$ python3 -q
>>> import numpy as np
>>> np.set_printoptions(suppress=True, linewidth=100)
>>> tidy = lambda a: np.round(a, 2) + 0
>>> feats = np.array([[1, 0, 0, 0],
...     [-9, 0, 0, 0],
...     [0, 0, 0, 0],
...     [0, 0, 2, 0],
...     [0, 0, 0, 0]])
>>> np.argsort(-np.linalg.norm(feats, axis=0).round(6), kind="stable")[:3]
array([0, 2, 1])
>>> M = np.array([[5, 4, 4, 0],
...     [-8, 2, 2, 0],
...     [2, -2, -2, 0],
...     [-4, -2, -2, 0],
...     [3, -6, -6, 0]])
>>> W = np.array([[2, 3, 2, 2], [3, -2, -2, 1], [-1, -3, -1, -1], [1, -2, -1, 1]])
>>> coef = np.array([-4, -9, -7, 9])
>>> H = np.maximum(M @ W + coef, 0)
>>> (H > 0).mean(axis=0)
array([0.2, 0.4, 0.4, 0.8])
>>> W2 = np.array([[0, 1], [3, 0], [3, 1], [1, 2]])
>>> (H @ W2).round(6).argmax(axis=1)
array([1, 0, 0, 1, 0])
>>> np.linalg.lstsq(M[:-1].T, M[-1])[2]
np.int32(2)
>>> np.allclose(M[:-1].T @ np.linalg.lstsq(M[:-1].T, M[-1])[0], M[-1])
True
>>> np.unique(M.round(6), axis=0).shape
(5, 4)
>>> np.abs(np.diag(np.linalg.qr(M)[1])) > 1e-9
array([ True,  True, False, False])
>>> np.argsort(-np.linalg.norm(M, axis=0).round(6), kind="stable")[:3]
array([0, 1, 2])
>>> M.ravel(order="F")
array([ 5, -8,  2, -4,  3,  4,  2, -2, -2, -6,  4,  2, -2, -2, -6,  0,  0,  0,  0,  0])
>>> M.reshape(-1, 2)
array([[ 5,  4],
       [ 4,  0],
       [-8,  2],
       [ 2,  0],
       [ 2, -2],
       [-2,  0],
       [-4, -2],
       [-2,  0],
       [ 3, -6],
       [-6,  0]])
>>> blk = M.reshape(5, 2, -1)
>>> blk[:, 0]
array([[ 5,  4],
       [-8,  2],
       [ 2, -2],
       [-4, -2],
       [ 3, -6]])
>>> blk.transpose(1, 0, 2)
array([[[ 5,  4],
        [-8,  2],
        [ 2, -2],
        [-4, -2],
        [ 3, -6]],

       [[ 4,  0],
        [ 2,  0],
        [-2,  0],
        [-2,  0],
        [-6,  0]]])
>>> np.swapaxes(blk, 1, 2)[3]
array([[-4, -2],
       [-2,  0]])
>>> blk.sum(axis=1)
array([[ 9,  4],
       [-6,  2],
       [ 0, -2],
       [-6, -2],
       [-3, -6]])
>>> Uu, s, VT = np.linalg.svd(M)
>>> np.argmax(s[:-1] / (s[1:] + 1e-6)) + 1
np.int64(2)
>>> other = Uu[:, :2] @ np.diag(s[:2]) @ VT[:2]
>>> tidy(np.linalg.norm(M - other, 2)), tidy(s[2])
(np.float64(0.0), np.float64(0.0))
>>> s = 20 * 0.5 ** np.arange(4)
>>> rng = np.random.default_rng(319)
>>> mat = rng.normal(size=(15, 4)) * rng.permutation(s)
>>> tidy(mat)
array([[ 14.06,  -9.02,  12.68,   1.58],
       [-14.47,   9.68,  -9.13,   1.14],
       [  3.82,  -2.79, -19.51,  -1.47],
       [ 10.18,  -2.6 , -10.27,  -0.03],
       [ -4.01,   1.89,   1.44,  -0.52],
       [-14.77,  -4.01, -11.48,   5.29],
       [ 16.54,   7.9 ,   7.23,   0.32],
       [ -8.53,  -0.26, -26.57,  -0.7 ],
       [  4.  ,  -4.25,  -8.33,  -3.67],
       [-14.14,  -2.98, -14.64,   0.83],
       [ 11.22,  -0.72, -17.86,   1.33],
       [-12.57,  -6.85,   1.82,   2.56],
       [ -2.13, -12.9 ,  10.45,  -1.08],
       [  1.14,  -3.65,  40.01,  -4.44],
       [ -3.79,   2.2 ,  23.73,   1.39]])
>>> O, r_ = np.linalg.qr(mat)
>>> tidy(np.abs(np.diag(r_)))
array([40.32, 23.04, 65.46,  8.27])
>>> O.shape, r_.shape
((15, 4), (4, 4))
>>> Uu, s, VT = np.linalg.svd(mat, full_matrices=False)
>>> tidy(np.sqrt((s ** 2).sum())), tidy(np.linalg.norm(mat))
(np.float64(82.09), np.float64(82.09))
>>> tidy(VT @ VT.T)
array([[1., 0., 0., 0.],
       [0., 1., 0., 0.],
       [0., 0., 1., 0.],
       [0., 0., 0., 1.]])
>>> tidy(s / s[0])
array([1.  , 0.58, 0.34, 0.12])
>>> Uu.shape, s.shape, VT.shape
((15, 4), (4,), (4, 4))
